% ipython --no-banner

In [1]: import numpy as np

In [2]: np.set_printoptions(suppress=True, linewidth=100)

In [3]: X = np.array([[-3, 0, -1, -1, 0], [-6, 0, -2, -2, 0], [3, 0, 1, 1, 0]])

In [4]: X
Out[4]: 
array([[-3,  0, -1, -1,  0],
       [-6,  0, -2, -2,  0],
       [ 3,  0,  1,  1,  0]])

In [5]: M2 = X[0, 0] * X[1:] - np.outer(X[1:, 0], X[0])

In [6]: M2
Out[6]: 
array([[0, 0, 0, 0, 0],
       [0, 0, 0, 0, 0]])

In [7]: np.flatnonzero(~M2.round(6).any(axis=1))
Out[7]: array([0, 1])

In [8]: r0 = np.array([2, 3, 3])

In [9]: np.convolve(X[0], r0)
Out[9]: array([ -6,  -9, -11,  -5,  -6,  -3,   0])

In [10]: np.cross(X[0, :3], X[2, :3])
Out[10]: array([0, 0, 0])

In [11]: np.polyval(r0, X[0])
Out[11]: array([12,  3,  2,  2,  3])

In [12]: sigma = 3 * 0.9 ** np.arange(6)

In [13]: rng = np.random.default_rng(606)

In [14]: W0 = rng.normal(size=(35, 6)) * rng.permutation(sigma)

In [15]: W0.round(3)
Out[15]: 
array([[ 0.779,  3.546,  0.631,  2.361,  1.449,  2.012],
       [-4.251,  2.661,  1.092, -3.251, -1.363, -1.034],
       [ 5.626,  3.293, -0.174, -1.562, -2.034, -2.637],
       [-2.076, -1.237,  0.955, -0.525, -2.225,  1.356],
       [ 0.689, -1.994, -0.843,  2.541,  0.376,  0.177],
       [-1.507, -2.622, -0.48 ,  2.192,  1.701,  3.242],
       [ 6.782,  1.488,  1.433, -0.635,  0.676,  1.607],
       [-1.664,  1.643, -0.798,  0.268, -0.819,  0.912],
       [ 5.093,  1.445,  0.231, -4.428,  0.607, -2.618],
       [ 5.292, -0.742, -2.162, -2.036,  0.624, -5.351],
       [-0.56 ,  0.824,  1.105, -0.919, -2.027,  2.602],
       [ 1.478, -1.404,  0.294, -0.502,  1.345, -2.613],
       [-3.904,  0.702,  0.921, -1.177, -0.275, -4.31 ],
       [-3.948,  0.019, -0.499,  1.233, -0.779,  1.742],
       [-3.845,  0.258, -0.295, -1.727,  0.669,  0.277],
       [-3.006,  2.175,  3.73 , -1.825, -0.529, -0.047],
       [ 2.087,  1.584,  0.687,  2.458, -0.872, -0.921],
       [ 1.496, -0.342, -1.148, -0.524, -0.086, -5.799],
       [-3.322,  0.309,  1.429,  0.853,  1.527, -0.594],
       [-5.749,  0.214, -0.558,  1.067,  0.898, -1.569],
       [ 2.583,  2.168, -0.537,  2.058, -0.883,  1.741],
       [-0.064, -3.864,  0.85 , -0.251, -2.01 ,  0.852],
       [ 0.328,  2.082,  0.429, -1.765, -1.012,  2.391],
       [ 0.613, -0.877, -3.674, -2.178,  1.341,  2.144],
       [ 4.801,  0.949, -4.673,  0.704,  1.484,  3.893],
       [-1.385,  0.255,  2.253, -1.908,  0.101,  0.859],
       [-2.933, -2.977, -0.388, -1.485,  0.338,  4.466],
       [-0.479,  2.85 ,  0.664, -2.446, -2.197, -4.047],
       [-2.151, -1.66 ,  0.348,  1.989, -2.938, -4.641],
       [-1.593, -0.938,  0.492,  2.405, -1.523, -4.918],
       [-3.427, -2.541, -1.267, -0.872,  2.081, -0.007],
       [-3.661, -0.631, -0.272, -4.594, -0.984,  0.312],
       [ 2.783,  0.035, -1.58 ,  4.009, -1.939,  6.108],
       [ 0.276,  0.158,  1.239, -2.787, -0.701, -1.352],
       [-0.222, -0.966, -2.069, -2.227,  1.373, -4.478]])

In [16]: cen = W0 - W0.mean(axis=0)

In [17]: Uu, sigma, vt = np.linalg.svd(cen, full_matrices=False)

In [18]: np.abs(Uu[:, 0]).argmax()
Out[18]: np.int64(6)

In [19]: np.round(vt[0] * np.sign(vt[0, np.abs(vt[0]).argmax()]), 3)
Out[19]: array([ 0.965,  0.165, -0.166,  0.063,  0.031,  0.096])

In [20]: P = W0 @ np.linalg.solve(W0.T @ W0, W0.T)

In [21]: np.round(np.linalg.eigvalsh(P), 3) + 0
Out[21]: 
array([0., 0., 0., 0., 0., 0., 0., 0., 0., 0., 0., 0., 0., 0., 0., 0., 0., 0., 0., 0., 0., 0., 0.,
       0., 0., 0., 0., 0., 0., 1., 1., 1., 1., 1., 1.])

In [22]: np.linalg.matrix_rank(np.eye(35) - P)
Out[22]: np.int64(29)

In [23]: np.allclose(P @ P, P)
Out[23]: True

In [24]: np.round(P @ W0[:, 4], 3)
Out[24]: 
array([ 1.449, -1.363, -2.034, -2.225,  0.376,  1.701,  0.676, -0.819,  0.607,  0.624, -2.027,
        1.345, -0.275, -0.779,  0.669, -0.529, -0.872, -0.086,  1.527,  0.898, -0.883, -2.01 ,
       -1.012,  1.341,  1.484,  0.101,  0.338, -2.197, -2.938, -1.523,  2.081, -0.984, -1.939,
       -0.701,  1.373])
